% python3 -q
>>> import numpy as np
>>> import numpy.linalg as la
>>> np.set_printoptions(precision=2, suppress=True, linewidth=140)
>>> W0 = np.loadtxt("run19.csv", delimiter=",")
>>> W0
array([[ 2.,  2.,  0.,  0., -2.,  1.,  0.,  0.],
       [-1.,  2., -6.,  2.,  1., -1.,  1.,  2.],
       [-2.,  1.,  6., -2.,  0.,  1., -1., -1.],
       [ 0., -1., -6.,  2., -1., -2.,  0.,  0.],
       [ 2.,  2., -3.,  1.,  2.,  1.,  1.,  1.],
       [-1., -2.,  0.,  0., -1.,  2.,  0.,  1.],
       [-2.,  2.,  3., -1.,  0.,  1.,  1., -1.],
       [-2., -1.,  3., -1., -2.,  1., -1., -1.]])
>>> # null space of dimension 1
>>> M2 = W0 / la.norm(W0, axis=1, keepdims=True)
>>> C2 = M2 @ M2.T
>>> la.norm(M2, axis=1)
array([1., 1., 1., 1., 1., 1., 1., 1.])
>>> np.argwhere(np.triu(np.abs(C2) > 0.95, 1))
array([], shape=(0, 2), dtype=int64)
>>> C2 = W0.T @ W0
>>> la.matrix_rank(C2)
np.int64(7)
>>> C2
array([[ 22.,   4., -24.,   8.,   4.,  -3.,   3.,   5.],
       [  4.,  23.,  -3.,   1.,   7.,   2.,   6.,   2.],
       [-24.,  -3., 135., -45., -12.,  27., -15., -27.],
       [  8.,   1., -45.,  15.,   4.,  -9.,   5.,   9.],
       [  4.,   7., -12.,   4.,  15.,  -3.,   5.,   5.],
       [ -3.,   2.,  27.,  -9.,  -3.,  14.,  -1.,  -2.],
       [  3.,   6., -15.,   5.,   5.,  -1.,   5.,   4.],
       [  5.,   2., -27.,   9.,   5.,  -2.,   4.,   9.]])
>>> np.allclose(C2, C2.T)
True
>>> data = np.loadtxt("dump.csv", delimiter=",")
>>> data
array([[ 8., -2., -2., -4.,  0.,  6., -2., -2., -2.,  4.],
       [-2.,  5.,  1.,  2.,  0., -3.,  1.,  1.,  1., -2.],
       [-2.,  1.,  5.,  2.,  0., -3.,  1.,  1.,  1., -2.],
       [-4.,  2.,  2.,  8.,  0., -6.,  2.,  2.,  2., -4.],
       [ 0.,  0.,  0.,  0.,  4.,  0.,  0.,  0.,  0.,  0.],
       [ 6., -3., -3., -6.,  0., 13., -3., -3., -3.,  6.],
       [-2.,  1.,  1.,  2.,  0., -3.,  5.,  1.,  1., -2.],
       [-2.,  1.,  1.,  2.,  0., -3.,  1.,  5.,  1., -2.],
       [-2.,  1.,  1.,  2.,  0., -3.,  1.,  1.,  5., -2.],
       [ 4., -2., -2., -4.,  0.,  6., -2., -2., -2.,  8.]])
>>> w1 = np.array([[2, 1, 3, 0, 2],
...     [3, 1, 3, 0, 3],
...     [1, 1, 0, 1, 0],
...     [3, 3, 1, 0, 1],
...     [2, 0, 0, 3, 2],
...     [3, 0, 0, 1, 0],
...     [0, 0, 0, 0, 2],
...     [2, 3, 2, 2, 2],
...     [3, 0, 2, 1, 2],
...     [1, 0, 1, 1, 0]])
>>> coef = np.array([3, 3, -3, 3, 0])
>>> act = np.maximum(data @ w1 + coef, 0)
>>> la.matrix_rank(act)
np.int64(5)
>>> C = np.array([[4, -3], [-5, -1], [4, 5], [-5, 4], [-1, 5]])
>>> w1 @ C
array([[ 13,  18],
       [ 16,  20],
       [ -6,   0],
       [  0,  -2],
       [ -9,  16],
       [  7,  -5],
       [ -2,  10],
       [-11,  19],
       [ 13,  15],
       [  3,   6]])
